$ python3 -q
>>> import numpy as np
>>> np.set_printoptions(suppress=True, linewidth=160)
>>> A = np.load("x.npy")
>>> A
array([[-4,  0,  5],
       [ 5,  7,  2],
       [ 1,  1,  1]])
>>> q, vecs = np.linalg.qr(A[:, :1])[0], np.linalg.qr(A[:, 1:])[0]
>>> s = np.linalg.svd(q.T @ vecs, compute_uv=False)
>>> round(float(np.linalg.norm(q @ q.T - vecs @ vecs.T, 2)), 2)
1.0
>>> s.round(2)
array([0.99])
>>> np.round(np.linalg.eigvals(A).sum().real, 2)
np.float64(4.0)
>>> round(np.linalg.det(A[::-1]), 2)
np.float64(30.0)
>>> np.einsum("ii->", A)
np.int64(4)
>>> gram = A.T @ A
>>> np.linalg.matrix_rank(gram)
np.int64(3)
>>> np.trace(gram), (A ** 2).sum()
(np.int64(122), np.int64(122))
>>> gram
array([[42, 36, -9],
       [36, 50, 15],
       [-9, 15, 30]])
>>> np.diag(gram)
array([42, 50, 30])
>>> np.round(np.linalg.svd(A, compute_uv=False) ** 2, 2)
array([82.77, 38.95,  0.28])
>>> Y = A / np.linalg.norm(A, axis=1, keepdims=True)
>>> gram = Y @ Y.T
>>> (gram - 2 * np.eye(3)).round(6).argmax(axis=1)
array([2, 2, 1])
>>> np.round(np.degrees(np.arccos(np.clip(gram[2, 0], -1, 1))), 2)
np.float64(84.83)
>>> gram.round(2)
array([[ 1.  , -0.18,  0.09],
       [-0.18,  1.  ,  0.92],
       [ 0.09,  0.92,  1.  ]])
>>> (np.abs(gram) > 0.9).astype(int)
array([[1, 0, 0],
       [0, 1, 1],
       [0, 1, 1]])
>>> Y = np.array([[8, 4, 6, 7], [0, 4, 4, 5], [8, 8, 4, 9], [3, 4, 2, 2]])
>>> J = np.tril(Y)
>>> J
array([[8, 0, 0, 0],
       [0, 4, 0, 0],
       [8, 8, 4, 0],
       [3, 4, 2, 2]])
>>> [int(np.linalg.matrix_rank(np.linalg.matrix_power(J, p))) for p in range(1, 5)]
[4, 4, 4, 4]
>>> rng = np.random.default_rng(429)
>>> Y = J + rng.integers(-2, 3, (4, 2)) @ rng.integers(-2, 3, (2, 4))
>>> Y
array([[ 4,  0, -4,  2],
       [ 4,  0,  2,  2],
       [10, 10,  7, -3],
       [-1,  8,  0,  0]])
>>> np.linalg.matrix_rank(Y - J, tol=1e-8)
np.int64(2)
>>> left, s, Vh = np.linalg.svd(A)
>>> s.round(2)
array([9.1 , 6.24, 0.53])
>>> Y = left[:, :2] @ np.diag(s[:2]) @ Vh[:2]
>>> round(float(np.linalg.norm(A - Y) / np.linalg.norm(A)), 2)
0.05
>>> np.linalg.matrix_rank(Y)
np.int64(2)
>>> round(np.linalg.norm(A - Y, 2), 2), np.round(s[2], 2)
(np.float64(0.53), np.float64(0.53))
>>> f = np.array([1, 3, -2])
>>> np.convolve(J[0], f)
array([  8,  24, -16,   0,   0,   0])
>>> np.array([np.convolve(row, f, "same") for row in J])
array([[ 24, -16,   0,   0],
       [  4,  12,  -8,   0],
       [ 32,  12,  -4,  -8],
       [ 13,   8,   0,   2]])
>>> np.correlate(J[0], J[3], "full")
array([16, 16, 32, 24,  0,  0,  0])
>>> np.cross(J[0, :3], J[3, :3])
array([  0, -16,  32])
>>> np.linalg.matrix_rank(J)
np.int64(4)
>>> J - J[0]
array([[ 0,  0,  0,  0],
       [-8,  4,  0,  0],
       [ 0,  8,  4,  0],
       [-5,  4,  2,  2]])
>>> J.mean(axis=0)
array([4.75, 4.  , 1.5 , 0.5 ])
>>> J.shape
(4, 4)
>>> np.unravel_index(np.abs(J).argmax(), J.shape)
(np.int64(0), np.int64(0))
>>> round(np.linalg.norm(J), 2)
np.float64(16.03)
>>> E = np.load("run0.npy")
>>> E
array([[0, 0, 0, 0],
       [1, 3, 1, 3],
       [0, 0, 0, 0],
       [1, 3, 1, 3]])
>>> labels = rng.permutation(4)
>>> labels
array([1, 0, 3, 2])
>>> Y = E[labels][:, labels]
>>> round(np.linalg.det(Y), 2), round(float(np.linalg.det(E[labels])), 2)
(np.float64(0.0), 0.0)
>>> np.round(np.sort(np.abs(np.linalg.eigvals(Y))), 2) + 0
array([0., 0., 0., 6.])
>>> np.diag(Y)
array([3, 0, 3, 0])
>>> np.allclose(Y, E)
False
>>> np.trace(Y)
np.int64(6)
